$ python -q
>>> import numpy as np
>>> np.set_printoptions(precision=2, suppress=True, linewidth=200, sign=" ")
>>> def tidy(a):
...     return np.round(a, 2) + 0
... 
>>> arr = np.loadtxt("m.csv", delimiter=",")
>>> arr
array([[ 2.1,  0. ,  0. ,  0. ,  2. ,  2. ,  2. ,  0. ],
       [ 2. ,  0.1,  1. ,  2. ,  0. ,  2. ,  2. ,  1. ],
       [ 1. ,  2. ,  2.1,  1. ,  0. ,  0. ,  1. ,  2. ],
       [ 2. ,  0. ,  2. ,  2.1,  1. ,  0. ,  2. ,  2. ],
       [ 2. ,  0. ,  1. ,  1. ,  0.1,  1. ,  2. ,  1. ],
       [ 2. ,  1. ,  0. ,  0. ,  2. ,  2.1,  0. ,  0. ],
       [ 1. ,  1. ,  0. ,  0. ,  1. ,  1. ,  1.1,  0. ],
       [ 2. ,  0. ,  0. ,  0. ,  2. ,  2. ,  2. ,  0.1]])
>>> B = arr / np.linalg.norm(arr, axis=1, keepdims=True)
>>> cov = B @ B.T
>>> (cov - 2 * np.eye(8)).round(6).argmax(axis=1)
array([ 7,  4,  3,  4,  1,  6,  7,  0])
>>> tidy(np.linalg.norm(B, axis=1))
array([ 1.,  1.,  1.,  1.,  1.,  1.,  1.,  1.])
>>> tidy(np.degrees(np.arccos(np.clip(cov[4, 0], -1, 1))))
np.float64(42.2)
>>> x = np.array([-3, 2, 2, 1, 1, 3, 2, 2])
>>> h1 = np.maximum(arr @ x, 0)
>>> print(arr * (h1 > 1e-9)[:, None])
[[ 2.1  0.   0.   0.   2.   2.   2.   0. ]
 [ 2.   0.1  1.   2.   0.   2.   2.   1. ]
 [ 1.   2.   2.1  1.   0.   0.   1.   2. ]
 [ 2.   0.   2.   2.1  1.   0.   2.   2. ]
 [ 2.   0.   1.   1.   0.1  1.   2.   1. ]
 [ 2.   1.   0.   0.   2.   2.1  0.   0. ]
 [ 1.   1.   0.   0.   1.   1.   1.1  0. ]
 [ 2.   0.   0.   0.   2.   2.   2.   0.1]]
>>> tidy(h1)
array([  5.7,  10.2,  12.2,   9.1,   6.1,   4.3,   5.2,   6.2])
>>> tidy(arr.T @ h1)
array([ 101.17,   34.92,   60.12,   57.81,   47.31,   64.53,   92.52,   59.52])
>>> A = np.loadtxt("block9.csv", delimiter=",")
>>> A
array([[ 0.6 ,  0.97,  0.82,  1.4 , -1.21, -2.64],
       [ 0.06,  0.31,  1.91, -0.11,  0.56, -0.43],
       [-1.85,  0.67, -1.88,  0.5 , -0.43, -1.22],
       [-0.08, -0.06, -1.33,  0.16,  2.46,  0.29],
       [-1.71, -2.18,  1.09,  0.48,  0.55,  0.61],
       [ 0.2 , -0.81, -0.81, -1.63,  0.76, -1.91],
       [ 1.8 ,  0.84, -0.05, -0.11,  2.3 ,  0.69],
       [-2.01,  2.83,  1.21, -1.91,  0.74,  1.4 ],
       [ 1.09, -0.86, -1.02, -1.36, -0.33,  1.46],
       [-0.18, -0.33, -0.72,  1.52, -0.67,  1.63]])
>>> r0 = np.array([-1, 2])
>>> print(tidy(np.cross(A[5, :3], A[4, :3])))
[-2.65  1.17 -1.82]
>>> tidy(np.correlate(A[5], A[4], "full"))
array([ 0.12, -0.38, -0.84, -1.61, -2.14, -0.99,  0.69,  4.85, -0.95,  2.86,  3.27])
>>> B = np.array([[-3, -2], [3, 2], [-2, -3], [3, 1], [-3, 1], [2, 3]])
>>> np.linalg.matrix_rank(np.vstack([A, B.T]))
np.int64(6)
>>> Uu, sig = np.linalg.svd(A)
Traceback (most recent call last):
  File "<python-input-22>", line 1, in <module>
    Uu, sig = np.linalg.svd(A)
    ^^^^^^^
ValueError: too many values to unpack (expected 2)
>>> Uu, sig, Vh = np.linalg.svd(A, full_matrices=False)
>>> tidy(np.sqrt((sig ** 2).sum())), tidy(np.linalg.norm(A))
(np.float64(9.72), np.float64(9.72))
>>> tidy(sig)
array([ 5.  ,  4.5 ,  4.05,  3.64,  3.28,  2.95])
>>> np.allclose(Uu * sig @ Vh, A)
True
>>> tidy(Uu.T @ Uu)
array([[ 1.,  0.,  0.,  0.,  0.,  0.],
       [ 0.,  1.,  0.,  0.,  0.,  0.],
       [ 0.,  0.,  1.,  0.,  0.,  0.],
       [ 0.,  0.,  0.,  1.,  0.,  0.],
       [ 0.,  0.,  0.,  0.,  1.,  0.],
       [ 0.,  0.,  0.,  0.,  0.,  1.]])
>>> tidy(sig / sig[0])
array([ 1.  ,  0.9 ,  0.81,  0.73,  0.66,  0.59])
>>> Uu.shape, sig.shape, Vh.shape
((10, 6), (6,), (6, 6))
